$ python3 -q
>>> import numpy as np
>>> np.set_printoptions(suppress=True, linewidth=100)
>>> E = np.load("sample14.npy")
>>> print(E)
[[ -8.25  -8.04 -16.35]
 [-18.19  -0.68  -8.28]
 [  5.96  15.55  11.07]
 [  5.49 -10.08 -16.38]
 [  2.83   1.13 -19.77]
 [ -6.11 -19.03   0.67]
 [ -5.92 -17.77   7.02]
 [-13.71  -8.97 -11.47]
 [ 10.19  16.83   3.57]
 [ -1.75  19.48   4.2 ]
 [ -0.09  -5.85 -19.13]
 [ -0.21   1.94 -19.9 ]
 [-14.4   13.87  -0.21]
 [ -4.19 -17.99  -7.67]
 [-15.16  -2.56  12.79]
 [  5.3   11.81 -15.24]
 [ 13.58  14.31  -3.28]
 [  2.35 -14.17  13.92]
 [ -5.06   2.48  19.19]
 [  9.11  -9.05  15.34]
 [ 16.17  -7.16  -9.34]
 [ -4.91  -1.98  19.29]
 [ -6.13  -7.86 -17.34]]
>>> P = E @ np.linalg.solve(E.T @ E, E.T)
>>> print(np.round(P @ E[:, 0], 2))
[ -8.25 -18.19   5.96   5.49   2.83  -6.11  -5.92 -13.71  10.19  -1.75  -0.09  -0.21 -14.4   -4.19
 -15.16   5.3   13.58   2.35  -5.06   9.11  16.17  -4.91  -6.13]
>>> print(np.round(np.diag(P), 2))
[0.11 0.2  0.1  0.12 0.1  0.12 0.12 0.13 0.12 0.14 0.09 0.1  0.22 0.11 0.16 0.12 0.14 0.14 0.1
 0.16 0.2  0.1  0.1 ]
>>> A2 = E / np.linalg.norm(E, axis=1, keepdims=True)
>>> G = A2 @ A2.T
>>> print(np.argwhere(np.triu(np.abs(G) > 0.95, 1)))
[[ 0 22]
 [ 2 13]
 [ 4 11]
 [ 4 18]
 [ 4 21]
 [ 5  8]
 [10 18]
 [11 21]
 [18 21]]
>>> print(np.round(np.degrees(np.arccos(np.clip(G[1, 12], -1, 1))), 2))
50.52
>>> A = np.load("a.npy")
>>> print(A)
[[8 9 8 9]
 [6 9 6 9]
 [8 9 8 9]
 [6 9 6 9]]
>>> # null space of dimension 2
>>> left, s = np.linalg.svd(A)
Traceback (most recent call last):
  File "<python-input-14>", line 1, in <module>
    left, s = np.linalg.svd(A)
    ^^^^^^^
ValueError: too many values to unpack (expected 2)
>>> left, s, Vt = np.linalg.svd(A, full_matrices=False)
>>> print(np.abs(left[:, 0]).round(6).argmax())
0
>>> print(np.round(left.T @ A @ Vt.T, 2) + 0)
[[32.3   0.    0.    0.  ]
 [ 0.    2.23  0.    0.  ]
 [ 0.    0.    0.    0.  ]
 [ 0.    0.    0.    0.  ]]
>>> print((s > 1e-8).sum())
2
>>> print(np.round(left.T @ left, 2) + 0)
[[1. 0. 0. 0.]
 [0. 1. 0. 0.]
 [0. 0. 1. 0.]
 [0. 0. 0. 1.]]
>>> print(np.round(np.abs(Vt[0]), 2))
[0.44 0.56 0.44 0.56]
>>> print(np.round(np.sqrt((s ** 2).sum()), 2), round(np.linalg.norm(A), 2))
32.37 32.37
>>> print(np.allclose(left * s @ Vt, A))
True
>>> print(s.round(2) + 0)
[32.3   2.23  0.    0.  ]
>>> left, s, Vt = np.linalg.svd(A)
>>> print(np.argmax(s[:-1] / (s[1:] + 1e-6)) + 1)
2
>>> A2 = left[:, :2] @ np.diag(s[:2]) @ Vt[:2]
>>> print(np.linalg.matrix_rank(A, rtol=0.05))
2
>>> print(np.linalg.matrix_rank(A2))
2
>>> print(round(np.linalg.norm(A - A2, 2), 2), np.round(s[2], 2))
0.0 0.0
>>> print(round(np.abs(A - A2).max(), 2))
0.0
>>> M = np.array([[-3, -2, -1], [0, 1, 2], [3, 4, 5], [6, 7, 8]])
>>> print(M)
[[-3 -2 -1]
 [ 0  1  2]
 [ 3  4  5]
 [ 6  7  8]]
>>> # null space of dimension 1
>>> print(np.allclose(M[:-1].T @ np.linalg.lstsq(M[:-1].T, M[-1])[0], M[-1]))
True
>>> print(round(float(np.trace(np.linalg.pinv(M) @ M)), 2))
2.0
>>> print(np.unique(M.round(6), axis=0).shape)
(4, 3)
>>> try:
...     np.linalg.inv(M)
... except np.linalg.LinAlgError as e:
...     print(e)
... 
Last 2 dimensions of the array must be square
>>> J = np.load("dump.npy")
>>> print(J)
[[ 0 -1  0 -1]
 [ 1  0  1  0]
 [ 0 -1  0 -1]]
>>> # null space of dimension 2
>>> print(np.linalg.lstsq(J[:-1].T, J[-1])[2])
2
>>> print(round(np.trace(np.linalg.pinv(J) @ J), 2))
2.0
>>> print(np.abs(np.diag(np.linalg.qr(J)[1])) > 1e-9)
[ True  True False]
>>> def softmax(z):
...     e = np.exp(z - z.max(axis=-1, keepdims=True))
...     return e / e.sum(axis=-1, keepdims=True)
... 
>>> print(softmax(J).sum(axis=1))
[1. 1. 1.]
>>> print(np.round(softmax(10 * J[2]), 2) + 0)
[0.5 0.  0.5 0. ]
>>> print(np.round(softmax(J[2] + 3), 2))
[0.37 0.13 0.37 0.13]
>>> S = J @ J.T / np.sqrt(4)
>>> print(softmax(S).round(6).argmax(axis=1))
[0 1 0]
>>> w1 = np.array([[7, -6, -9, -4, -1],
...     [3, 2, 7, -8, -6],
...     [-4, -9, 6, 7, 4],
...     [5, -6, 9, -9, 5]])
>>> b = np.array([1, 6, 2, 7, 8])
>>> hid = np.maximum(J @ w1 + b, 0)
>>> print((hid > 0).astype(int))
[[0 1 0 1 1]
 [1 0 0 1 1]
 [0 1 0 1 1]]
>>> print(np.linalg.matrix_rank(hid))
2
>>> print(hid)
[[ 0 10  0 24  9]
 [ 4  0  0 10 11]
 [ 0 10  0 24  9]]
>>> Z = np.array([[0, 1], [0, 0], [2, 3], [2, 0], [0, 1]])
>>> print(hid @ Z)
[[48  9]
 [20 15]
 [48  9]]
>>> print((hid @ Z).round(6).argmax(axis=1))
[0 0 0]
>>> print(w1 @ Z)
[[-26 -21]
 [ -2  18]
 [ 26  18]
 [  0  37]]
>>> arr = np.load("test16.npy")
>>> print(arr)
[[-2  0  0  0]
 [ 0  1  0  0]
 [ 0  0 -2  0]
 [ 0  0  0  0]]
>>> vals, vecs = np.linalg.eigh(arr)
>>> print(np.abs(vecs[:, -1]).round(6).argmax())
1
>>> print(np.round(np.linalg.svd(arr, compute_uv=False), 2))
[2. 2. 1. 0.]
>>> print(np.unique(vals.round(6) + 0, return_counts=True)[1])
[2 1 1]
>>> print((vals > 1e-8).sum(), (vals < -1e-8).sum())
1 2
>>> print(vecs @ np.diag(vals) @ vecs.T)
[[-2.  0.  0.  0.]
 [ 0.  1.  0.  0.]
 [ 0.  0. -2.  0.]
 [ 0.  0.  0.  0.]]
>>> print(np.round(np.linalg.eigvalsh(arr @ arr), 2))
[0. 1. 4. 4.]
>>> print(vals.sum(), np.trace(arr))
-3.0 -3
>>> print(vals)
[-2. -2.  0.  1.]
>>> left, s, Vt = np.linalg.svd(arr)
>>> print(np.argmax(s[:-1] / (s[1:] + 1e-6)) + 1)
3
>>> A2 = left[:, :3] @ np.diag(s[:3]) @ Vt[:3]
>>> print(A2)
[[-2.  0.  0.  0.]
 [ 0.  1.  0.  0.]
 [ 0.  0. -2.  0.]
 [ 0.  0.  0.  0.]]
>>> X = np.array([[1, 0, 0], [0, 0, 0], [0, 0, 3]])
>>> print(X)
[[1 0 0]
 [0 0 0]
 [0 0 3]]
>>> print(np.linalg.matrix_power(X - np.diag(np.diag(X)), 3))
[[0 0 0]
 [0 0 0]
 [0 0 0]]
>>> print([int(np.linalg.matrix_rank(np.linalg.matrix_power(X, p))) for p in range(1, 4)])
[2, 2, 2]
>>> print(np.round(np.sort(np.linalg.eigvals(X)), 2))
[0. 1. 3.]
>>> print(X @ X)
[[1 0 0]
 [0 0 0]
 [0 0 9]]
>>> print(np.linalg.matrix_rank(X - X[0, 0] * np.eye(3)))
2
>>> print(np.prod(np.diag(X)), round(float(np.linalg.det(X)), 2))
0 0.0
>>> F = np.load("data.npy")
>>> print(F)
[[-8 -4  4 -3]
 [-4  6  9 -3]
 [-1 -7 -2  0]
 [-4  6  9 -3]]
>>> # rows and columns are dependent
>>> A2 = F / np.linalg.norm(F, axis=1, keepdims=True)
>>> G = A2 @ A2.T
>>> print(np.argwhere(np.triu(np.abs(G) > 0.95, 1)))
[[1 3]]
>>> print(G[0].round(2))
[1.   0.43 0.37 0.43]
>>> left, s, Vt = np.linalg.svd(F)
>>> print(np.argmax(s[:-1] / (s[1:] + 1e-6)) + 1)
3
>>> A2 = left[:, :3] @ np.diag(s[:3]) @ Vt[:3]
>>> print(np.linalg.matrix_rank(A2))
3
>>> print(round(np.abs(F - A2).max(), 2))
0.0
>>> print(round(np.linalg.norm(F - A2, 2), 2), np.round(s[3], 2))
0.0 0.0
>>> left, s, Vt = np.linalg.svd(F)
>>> vecs = Vt[:(s > 1e-8).sum()]
>>> rng = np.random.default_rng(67)
>>> x = F[0] + -2 * F[1] + rng.integers(2) * np.eye(4)[3]
>>> print(x)
[  0. -16. -14.   4.]
>>> print(np.round(vecs.T @ vecs, 2))
[[ 0.96 -0.01  0.05  0.2 ]
 [-0.01  1.    0.01  0.04]
 [ 0.05  0.01  0.94 -0.24]
 [ 0.2   0.04 -0.24  0.11]]
>>> theta = np.radians(36)
>>> r_ = np.eye(4)
>>> r_[2, 2] = r_[1, 1] = np.cos(theta)
>>> r_[2, 1], r_[1, 2] = -np.sin(theta), np.sin(theta)
>>> print(r_.round(2))
[[ 1.    0.    0.    0.  ]
 [ 0.    0.81  0.59  0.  ]
 [ 0.   -0.59  0.81  0.  ]
 [ 0.    0.    0.    1.  ]]
>>> A2 = F @ r_.T
>>> print(np.round(np.linalg.svd(F, compute_uv=False), 2) + 0, np.round(np.linalg.svd(A2, compute_uv=False), 2) + 0)
[18.09 10.64  1.59  0.  ] [18.09 10.64  1.59  0.  ]
>>> print(np.round(np.abs(A2 - F).max(axis=0), 2))
[0.   4.14 5.25 0.  ]
>>> print(np.round(np.linalg.norm(F, 2) / np.linalg.norm(F), 2))
0.86
>>> print(np.argsort(-np.linalg.norm(F, axis=0).round(6), kind="stable")[:3])
[2 1 0]
>>> print([round(float(x), 2) for x in np.linalg.svd(F, compute_uv=False)[:3]])
[18.09, 10.64, 1.59]
>>> print(np.linalg.matrix_rank(F, rtol=0.1))
2
>>> K = np.loadtxt("arr.csv", delimiter=",")
>>> print(K)
[[1. 0. 0. 0.]
 [2. 1. 0. 0.]
 [4. 5. 1. 0.]
 [2. 1. 1. 1.]]
>>> A2 = K[0, 0] * K[1:] - np.outer(K[1:, 0], K[0])
>>> print(A2)
[[0. 1. 0. 0.]
 [0. 5. 1. 0.]
 [0. 1. 1. 1.]]
>>> print(K[:, 0] / K[0, 0])
[1. 2. 4. 2.]
>>> print(np.linalg.matrix_rank(A2), np.linalg.matrix_rank(K))
3 4
>>> left, s, Vt = np.linalg.svd(K)
>>> print(np.argmax(s[:-1] / (s[1:] + 1e-6)) + 1)
3
>>> A2 = left[:, :3] @ np.diag(s[:3]) @ Vt[:3]
>>> print(A2.round(2))
[[ 0.99  0.01 -0.05  0.05]
 [ 2.    0.99  0.04 -0.04]
 [ 4.    5.    0.99  0.01]
 [ 2.    1.    1.    1.  ]]
>>> print(np.linalg.matrix_rank(A2))
3
>>> print(np.round(np.abs(K - A2).max(), 2))
0.05
